$ python -q
>>> import numpy as np
>>> np.set_printoptions(suppress=True, linewidth=160)
>>> def rd(a):
...     return np.round(a, 2) + 0
... 
>>> J = np.loadtxt("dump.csv", delimiter=",")
>>> J
array([[-3.,  0.,  3.],
       [-2.,  2., -2.],
       [-2., -3., -3.],
       [-3.,  0.,  1.],
       [ 0., -1.,  3.],
       [-3.,  0.,  3.],
       [-1., -2., -1.],
       [ 0.,  3.,  0.]])
>>> vec = np.array([1, 0, 1])
>>> h = np.maximum(J @ vec, 0)
>>> h
array([0., 0., 0., 0., 3., 0., 0., 0.])
>>> J.T @ h
array([ 0., -3.,  9.])
>>> rd(np.tanh(J @ vec))
array([ 0.  , -1.  , -1.  , -0.96,  1.  ,  0.  , -0.96,  0.  ])
>>> np.flatnonzero(h > 1e-9)
array([4])
>>> np.maximum(J @ vec, 0) - np.maximum(-J @ vec, 0)
array([ 0., -4., -5., -2.,  3.,  0., -2.,  0.])
>>> J * (h > 1e-9)[:, None]
array([[-0.,  0.,  0.],
       [-0.,  0., -0.],
       [-0., -0., -0.],
       [-0.,  0.,  0.],
       [ 0., -1.,  3.],
       [-0.,  0.,  0.],
       [-0., -0., -0.],
       [ 0.,  0.,  0.]])
>>> J[5] @ J[0]
np.float64(18.0)
>>> rd(np.linalg.norm(J, axis=1))
array([4.24, 3.46, 4.69, 3.16, 3.16, 4.24, 2.45, 3.  ])
>>> rd(np.linalg.norm(J[5], 1)), rd(np.linalg.norm(J[5], np.inf))
(np.float64(6.0), np.float64(3.0))
>>> rd(np.linalg.norm(J, axis=0))
array([6.  , 5.2 , 6.48])
>>> rd(np.linalg.norm(J, 2))
np.float64(7.03)
>>> rd(np.linalg.norm(J, 1)), rd(np.linalg.norm(J, np.inf))
(np.float64(16.0), np.float64(8.0))
>>> np.linalg.norm(J, axis=1).argmax()
np.int64(2)
>>> np.unravel_index(np.abs(J).argmax(), J.shape)
(np.int64(0), np.int64(0))
>>> J.shape
(8, 3)
>>> J.sum(axis=0)
array([-14.,  -1.,   4.])
>>> rd(np.linalg.norm(J))
np.float64(10.25)
>>> J - J[0]
array([[ 0.,  0.,  0.],
       [ 1.,  2., -5.],
       [ 1., -3., -6.],
       [ 0.,  0., -2.],
       [ 3., -1.,  0.],
       [ 0.,  0.,  0.],
       [ 2., -2., -4.],
       [ 3.,  3., -3.]])
>>> np.abs(J).max()
np.float64(3.0)
>>> np.linalg.matrix_rank(J)
np.int64(3)
>>> rd(np.linalg.svd(J, compute_uv=False))
array([7.03, 5.78, 4.7 ])
>>> F = np.array([[2.0, 1.0, 0.0], [0.0, 2.0, 1.0], [0.0, 0.0, 2.0]])
>>> np.allclose(F, F.T)
False
>>> O, vecs = np.linalg.qr(F[:, :2])[0], np.linalg.qr(F[:, 2:])[0]
>>> sig = np.linalg.svd(O.T @ vecs, compute_uv=False)
>>> rd(sig)
array([0.45])
>>> w, vecs = np.linalg.eig(F)
>>> F @ vecs[:, 0] - w[0] * vecs[:, 0]
array([0., 0., 0.])
>>> np.prod(w)
np.float64(8.0)
>>> rng = np.random.default_rng(47192)
>>> idx = rng.permutation(3)
>>> idx
array([1, 0, 2])
>>> B = F[idx][:, idx]
>>> rd(np.sort(np.abs(np.linalg.eigvals(B))))
array([2., 2., 2.])
>>> np.allclose(B, F)
False
>>> B
array([[2., 0., 1.],
       [1., 2., 0.],
       [0., 0., 2.]])
>>> np.trace(B)
np.float64(6.0)
>>> rd(np.linalg.det(B)), rd(np.linalg.det(F[idx]))
(np.float64(8.0), np.float64(-8.0))
